$ python3 -q
>>> import numpy as np
>>> import numpy.linalg as la
>>> np.set_printoptions(precision=2, suppress=True, linewidth=200, floatmode="fixed")
>>> m1 = np.load("w.npy")
>>> m1
array([[  1.62,   0.29,  -9.53,  11.00,   0.23,   5.33, -12.52],
       [ -4.97,   8.99,   5.85,   7.15,   2.00,   2.08, -14.17],
       [  4.61,  -8.61,  -4.80,  -7.74,  -1.93,  -2.42,  14.56],
       [  2.11,  -0.47, -10.42,  10.85,   0.07,   5.38, -11.84],
       [  6.97,  -9.90, -14.61,   1.17,  -2.07,   2.14,   5.46],
       [ -6.09,   7.41,  15.71,  -6.18,   1.47,  -4.19,   1.86],
       [ -2.80,   6.46,  -0.02,   9.81,   1.51,   3.78, -15.41],
       [  4.93,  -8.95,  -5.74,  -7.22,  -1.99,  -2.11,  14.21],
       [  6.94, -10.18, -13.80,  -0.15,  -2.15,   1.53,   7.13],
       [  6.97, -10.04, -14.29,   0.62,  -2.10,   1.89,   6.17],
       [ -6.84,  10.31,  12.94,   1.29,   2.19,  -1.00,  -8.50],
       [ -3.98,   3.49,  13.46,  -9.62,   0.59,  -5.25,   8.39],
       [ -5.08,   9.11,   6.20,   6.95,   2.02,   1.96, -14.02],
       [  3.53,  -2.73, -12.78,  10.03,  -0.42,   5.33,  -9.36],
       [  2.34,  -5.87,   1.14, -10.16,  -1.39,  -4.04,  15.40],
       [ -1.12,   4.26,  -3.93,  10.81,   1.06,   4.61, -15.03],
       [  6.88, -10.28, -13.20,  -0.96,  -2.18,   1.16,   8.11],
       [ -4.87,   8.89,   5.56,   7.32,   1.98,   2.17, -14.28],
       [ -6.26,  10.14,  10.18,   4.09,   2.20,   0.40, -11.52],
       [  5.55,  -6.31, -15.34,   7.43,  -1.22,   4.63,  -4.01],
       [ -1.91,   5.31,  -2.14,  10.43,   1.28,   4.26, -15.33],
       [  6.97,  -9.99, -14.42,   0.84,  -2.09,   1.99,   5.89],
       [ -6.84,  10.31,  12.93,   1.30,   2.19,  -0.99,  -8.51],
       [  1.56,   0.38,  -9.42,  11.02,   0.25,   5.32, -12.61],
       [  6.74, -10.33, -12.34,  -1.98,  -2.20,   0.66,   9.29],
       [ -1.68,   5.01,  -2.68,  10.56,   1.21,   4.37, -15.26],
       [ -3.40,   7.20,   1.50,   9.26,   1.66,   3.39, -15.31]])
>>> # null space of dimension 5
>>> C2 = np.cov(m1, rowvar=False)
>>> np.round(la.eigvalsh(C2)[::-1], 2) + 0
array([248.06, 131.14,   0.00,   0.00,   0.00,   0.00,   0.00])
>>> np.argwhere(np.triu(np.abs(np.corrcoef(m1.T)) > 0.8, 1))
array([[0, 1],
       [0, 2],
       [0, 4],
       [1, 2],
       [1, 4],
       [3, 5],
       [3, 6],
       [4, 6]])
>>> C2.shape
(7, 7)
>>> labels = m1[:, 2] > np.median(m1[:, 2])
>>> u = m1[labels].mean(axis=0) - m1[~labels].mean(axis=0)
>>> round(float((((m1 - m1.mean(axis=0)) @ u > 0) == labels).mean()), 2)
0.93
>>> np.argsort(-np.abs(u).round(6), kind="stable")
array([2, 1, 0, 6, 4, 5, 3])
>>> ((m1 - m1.mean(axis=0)) @ u > 0).astype(int)
array([0, 1, 0, 0, 0, 1, 1, 0, 0, 0, 1, 1, 1, 0, 0, 1, 0, 1, 1, 0, 1, 0, 1, 0, 0, 1, 1])
>>> Xs = m1 - m1.mean(axis=1)
Traceback (most recent call last):
  File "<python-input-15>", line 1, in <module>
    Xs = m1 - m1.mean(axis=1)
         ~~~^~~~~~~~~~~~~~~~~
ValueError: operands could not be broadcast together with shapes (27,7) (27,) 
>>> Xs = m1 - m1.mean(axis=0)
>>> left, s, vt = la.svd(Xs, full_matrices=False)
>>> np.round(Xs.mean(axis=0), 2) + 0
array([0.00, 0.00, 0.00, 0.00, 0.00, 0.00, 0.00])
>>> np.searchsorted(np.cumsum(s ** 2) / (s ** 2).sum(), 0.9) + 1
np.int64(2)
>>> np.abs(vt[0]).argmax()
np.int64(6)
>>> r = la.matrix_rank(m1)
>>> r
np.int64(2)
>>> ns = la.svd(m1)[2][r:].T
>>> la.matrix_rank(m1.T @ m1), la.matrix_rank(m1 @ m1.T)
(np.int64(2), np.int64(2))
>>> [int(la.matrix_rank(m1[:i])) for i in range(1, len(m1) + 1)]
[1, 2, 2, 2, 2, 2, 2, 2, 2, 2, 2, 2, 2, 2, 2, 2, 2, 2, 2, 2, 2, 2, 2, 2, 2, 2, 2]
>>> Z = np.array([[-1.1, -0.4, -0.3, -1.2, 1.0, 1.1], [1.2, 0.7, 0.6, -0.9, -0.8, 0.2]])
>>> rng = np.random.default_rng(9329)
>>> M = np.array([[0, 2],
...     [3, 3],
...     [2, 3],
...     [0, 1],
...     [3, 0],
...     [3, 0],
...     [3, 0],
...     [2, 3],
...     [1, 3],
...     [2, 2],
...     [3, 3],
...     [2, 3],
...     [2, 0],
...     [2, 3],
...     [2, 2],
...     [1, 2],
...     [3, 1],
...     [0, 0],
...     [1, 0],
...     [0, 3],
...     [0, 1],
...     [1, 3],
...     [1, 2],
...     [3, 3],
...     [3, 2]]) @ Z + 0.05 * rng.normal(size=(25, 6))
>>> M
array([[ 2.46,  1.35,  1.19, -1.75, -1.57,  0.48],
       [ 0.32,  0.87,  0.90, -6.34,  0.48,  3.91],
       [ 1.38,  1.29,  1.17, -5.12, -0.45,  2.73],
       [ 1.14,  0.74,  0.63, -0.91, -0.78,  0.15],
       [-3.34, -1.20, -0.97, -3.62,  2.99,  3.31],
       [-3.26, -1.17, -0.90, -3.66,  3.05,  3.33],
       [-3.33, -1.18, -0.85, -3.64,  2.92,  3.37],
       [ 1.29,  1.23,  1.13, -5.11, -0.40,  2.87],
       [ 2.49,  1.75,  1.61, -3.90, -1.37,  1.66],
       [ 0.17,  0.54,  0.61, -4.24,  0.41,  2.62],
       [ 0.21,  0.97,  0.88, -6.25,  0.58,  3.95],
       [ 1.48,  1.29,  1.23, -5.06, -0.36,  2.74],
       [-2.13, -0.91, -0.51, -2.45,  2.00,  2.17],
       [ 1.38,  1.27,  1.22, -5.06, -0.38,  2.70],
       [ 0.11,  0.57,  0.63, -4.19,  0.40,  2.59],
       [ 1.29,  0.91,  0.87, -2.99, -0.59,  1.58],
       [-2.08, -0.45, -0.40, -4.51,  2.20,  3.52],
       [ 0.04, -0.01,  0.01,  0.01,  0.01,  0.02],
       [-1.00, -0.34, -0.24, -1.21,  1.02,  1.11],
       [ 3.67,  2.17,  1.85, -2.69, -2.39,  0.60],
       [ 1.22,  0.63,  0.58, -0.91, -0.93,  0.12],
       [ 2.51,  1.71,  1.47, -3.92, -1.41,  1.69],
       [ 1.33,  0.93,  0.93, -2.92, -0.51,  1.49],
       [ 0.31,  0.99,  0.90, -6.21,  0.64,  3.92],
       [-0.90,  0.22,  0.27, -5.36,  1.41,  3.68]])
>>> C2 = np.cov(M, rowvar=False)
>>> M.std(axis=0)
array([1.88, 0.94, 0.79, 1.73, 1.45, 1.26])
>>> round(np.corrcoef(M[:, 5], M[:, 4])[0, 1], 2)
np.float64(0.62)
>>> np.median(M, axis=0)
array([ 0.32,  0.87,  0.87, -3.90,  0.01,  2.62])
>>> np.argwhere(np.triu(np.abs(np.corrcoef(M.T)) > 0.8, 1))
array([[0, 1],
       [0, 2],
       [0, 4],
       [1, 2],
       [1, 4],
       [2, 4],
       [3, 5]])
>>> np.corrcoef(M.T)
array([[ 1.00,  0.97,  0.96,  0.04, -0.99, -0.50],
       [ 0.97,  1.00,  1.00, -0.20, -0.92, -0.27],
       [ 0.96,  1.00,  1.00, -0.22, -0.91, -0.25],
       [ 0.04, -0.20, -0.22,  1.00, -0.19, -0.89],
       [-0.99, -0.92, -0.91, -0.19,  1.00,  0.62],
       [-0.50, -0.27, -0.25, -0.89,  0.62,  1.00]])
>>> np.polyfit(M[:, 5], M[:, 4], 1)
array([ 0.71, -1.32])
>>> u = np.array([3, 2, 2, 2, 1, 3, 0, 3, 3, 3, 3]) + 0.5
>>> E = np.outer(u, u) / (u @ u)
>>> E.round(2) + 0
array([[0.13, 0.09, 0.09, 0.09, 0.06, 0.13, 0.02, 0.13, 0.13, 0.13, 0.13],
       [0.09, 0.07, 0.07, 0.07, 0.04, 0.09, 0.01, 0.09, 0.09, 0.09, 0.09],
       [0.09, 0.07, 0.07, 0.07, 0.04, 0.09, 0.01, 0.09, 0.09, 0.09, 0.09],
       [0.09, 0.07, 0.07, 0.07, 0.04, 0.09, 0.01, 0.09, 0.09, 0.09, 0.09],
       [0.06, 0.04, 0.04, 0.04, 0.02, 0.06, 0.01, 0.06, 0.06, 0.06, 0.06],
       [0.13, 0.09, 0.09, 0.09, 0.06, 0.13, 0.02, 0.13, 0.13, 0.13, 0.13],
       [0.02, 0.01, 0.01, 0.01, 0.01, 0.02, 0.00, 0.02, 0.02, 0.02, 0.02],
       [0.13, 0.09, 0.09, 0.09, 0.06, 0.13, 0.02, 0.13, 0.13, 0.13, 0.13],
       [0.13, 0.09, 0.09, 0.09, 0.06, 0.13, 0.02, 0.13, 0.13, 0.13, 0.13],
       [0.13, 0.09, 0.09, 0.09, 0.06, 0.13, 0.02, 0.13, 0.13, 0.13, 0.13],
       [0.13, 0.09, 0.09, 0.09, 0.06, 0.13, 0.02, 0.13, 0.13, 0.13, 0.13]])
>>> # column 2 repeats column 1
>>> w1 = np.array([[0, 2],
...     [2, -1],
...     [2, 2],
...     [-2, -1],
...     [1, -1],
...     [0, 0],
...     [1, -2],
...     [-1, -1],
...     [-2, 2],
...     [0, -1],
...     [-2, 1]])
>>> coef = np.array([0, 3])
>>> H = np.maximum(E @ w1 + coef, 0)
>>> la.matrix_rank(H)
np.int64(1)
>>> (H > 0).astype(int)
array([[0, 1],
       [0, 1],
       [0, 1],
       [0, 1],
       [0, 1],
       [0, 1],
       [0, 1],
       [0, 1],
       [0, 1],
       [0, 1],
       [0, 1]])
>>> H
array([[0.00, 3.30],
       [0.00, 3.21],
       [0.00, 3.21],
       [0.00, 3.21],
       [0.00, 3.13],
       [0.00, 3.30],
       [0.00, 3.04],
       [0.00, 3.30],
       [0.00, 3.30],
       [0.00, 3.30],
       [0.00, 3.30]])
>>> Z = np.array([[0, -2, 1], [-1, 1, -2]])
>>> H @ Z
array([[-3.30,  3.30, -6.59],
       [-3.21,  3.21, -6.42],
       [-3.21,  3.21, -6.42],
       [-3.21,  3.21, -6.42],
       [-3.13,  3.13, -6.25],
       [-3.30,  3.30, -6.59],
       [-3.04,  3.04, -6.08],
       [-3.30,  3.30, -6.59],
       [-3.30,  3.30, -6.59],
       [-3.30,  3.30, -6.59],
       [-3.30,  3.30, -6.59]])
>>> (H @ Z).round(6).argmax(axis=1)
array([1, 1, 1, 1, 1, 1, 1, 1, 1, 1, 1])
>>> x = np.array([-3, 1, 3, -3, 2, 1, -3, 3, -1, 2, -2])
>>> E @ E @ x
array([0.15, 0.11, 0.11, 0.11, 0.06, 0.15, 0.02, 0.15, 0.15, 0.15, 0.15])
>>> np.round((x - E @ x) @ (E @ x), 2)
np.float64(0.0)
>>> E @ x
array([0.15, 0.11, 0.11, 0.11, 0.06, 0.15, 0.02, 0.15, 0.15, 0.15, 0.15])
>>> M2 = np.array([[2, 2, 0, -2, -1, 2, 0, -1, -2, -2, -2],
...     [1, -2, 0, 2, 0, -2, 0, -1, -1, 2, 1],
...     [1, 0, 1, 1, 2, 1, -2, -1, 2, 2, 2],
...     [-1, 0, -1, -1, 0, 0, -1, -2, 0, -2, -1],
...     [0, 2, 1, 0, -2, 0, 1, 1, 0, -2, -1],
...     [1, 0, 0, 2, 0, -2, 0, 1, 1, -2, -2],
...     [-1, -2, 1, -1, 0, 1, 0, -1, 0, 2, 1],
...     [2, -2, 2, 2, 0, 1, -1, 1, 1, 2, 1],
...     [1, -2, -2, -2, -1, -2, 2, 1, 1, 0, -2],
...     [2, -1, -1, 1, -1, -1, -1, 2, 0, 2, -1],
...     [1, -2, -1, 0, 0, 0, 2, 1, -1, 2, -2]])
>>> mat = np.tril(M2)
>>> mat
array([[ 2,  0,  0,  0,  0,  0,  0,  0,  0,  0,  0],
       [ 1, -2,  0,  0,  0,  0,  0,  0,  0,  0,  0],
       [ 1,  0,  1,  0,  0,  0,  0,  0,  0,  0,  0],
       [-1,  0, -1, -1,  0,  0,  0,  0,  0,  0,  0],
       [ 0,  2,  1,  0, -2,  0,  0,  0,  0,  0,  0],
       [ 1,  0,  0,  2,  0, -2,  0,  0,  0,  0,  0],
       [-1, -2,  1, -1,  0,  1,  0,  0,  0,  0,  0],
       [ 2, -2,  2,  2,  0,  1, -1,  1,  0,  0,  0],
       [ 1, -2, -2, -2, -1, -2,  2,  1,  1,  0,  0],
       [ 2, -1, -1,  1, -1, -1, -1,  2,  0,  2,  0],
       [ 1, -2, -1,  0,  0,  0,  2,  1, -1,  2, -2]])
>>> # triangular
>>> la.matrix_rank(mat, rtol=0.1)
np.int64(9)
>>> np.argsort(-la.norm(mat, axis=0).round(6), kind="stable")[:3]
array([1, 0, 3])
>>> la.cond(mat) > 100
np.True_
>>> left, s, vt = la.svd(mat)
>>> np.argmax(s[:-1] / (s[1:] + 1e-6)) + 1
np.int64(10)
>>> M2 = left[:, :10] @ np.diag(s[:10]) @ vt[:10]
>>> round(la.norm(mat - M2, 2), 2), round(float(s[10]), 2)
(np.float64(0.0), 0.0)
>>> np.round(la.norm(mat - M2) / la.norm(mat), 2)
np.float64(0.0)
>>> la.matrix_rank(M2)
np.int64(10)
>>> J = np.loadtxt("block3.csv", delimiter=",")
>>> J
array([[ 0.00,  4.00, -2.00,  4.00,  6.00,  2.00, -7.00],
       [ 0.00,  0.00,  7.00, -1.00, -6.00,  2.00,  2.00],
       [ 0.00,  0.00,  0.00,  7.00, -9.00, -7.00,  5.00],
       [ 0.00,  0.00,  0.00,  0.00,  6.00,  2.00,  9.00],
       [ 0.00,  0.00,  0.00,  0.00,  0.00, -7.00,  3.00],
       [ 0.00,  0.00,  0.00,  0.00,  0.00,  0.00,  3.00],
       [ 0.00,  0.00,  0.00,  0.00,  0.00,  0.00,  0.00]])
>>> # looks like rank 6
>>> x = np.array([-2, 2, 2, -1, 2, 1, 1, 1, -2, -2, -1])
>>> mat @ (2 * x)
array([ -8, -12,   0,   2,   4, -12,   4, -10, -22, -30, -10])
>>> la.norm(mat @ x) <= la.norm(mat, 2) * la.norm(x) + 1e-9
np.True_
>>> (mat @ x).argmax()
np.int64(4)
>>> mat @ x
array([ -4,  -6,   0,   1,   2,  -6,   2,  -5, -11, -15,  -5])
>>> mat @ np.eye(11)[8]
array([ 0.00,  0.00,  0.00,  0.00,  0.00,  0.00,  0.00,  0.00,  1.00,  0.00, -1.00])
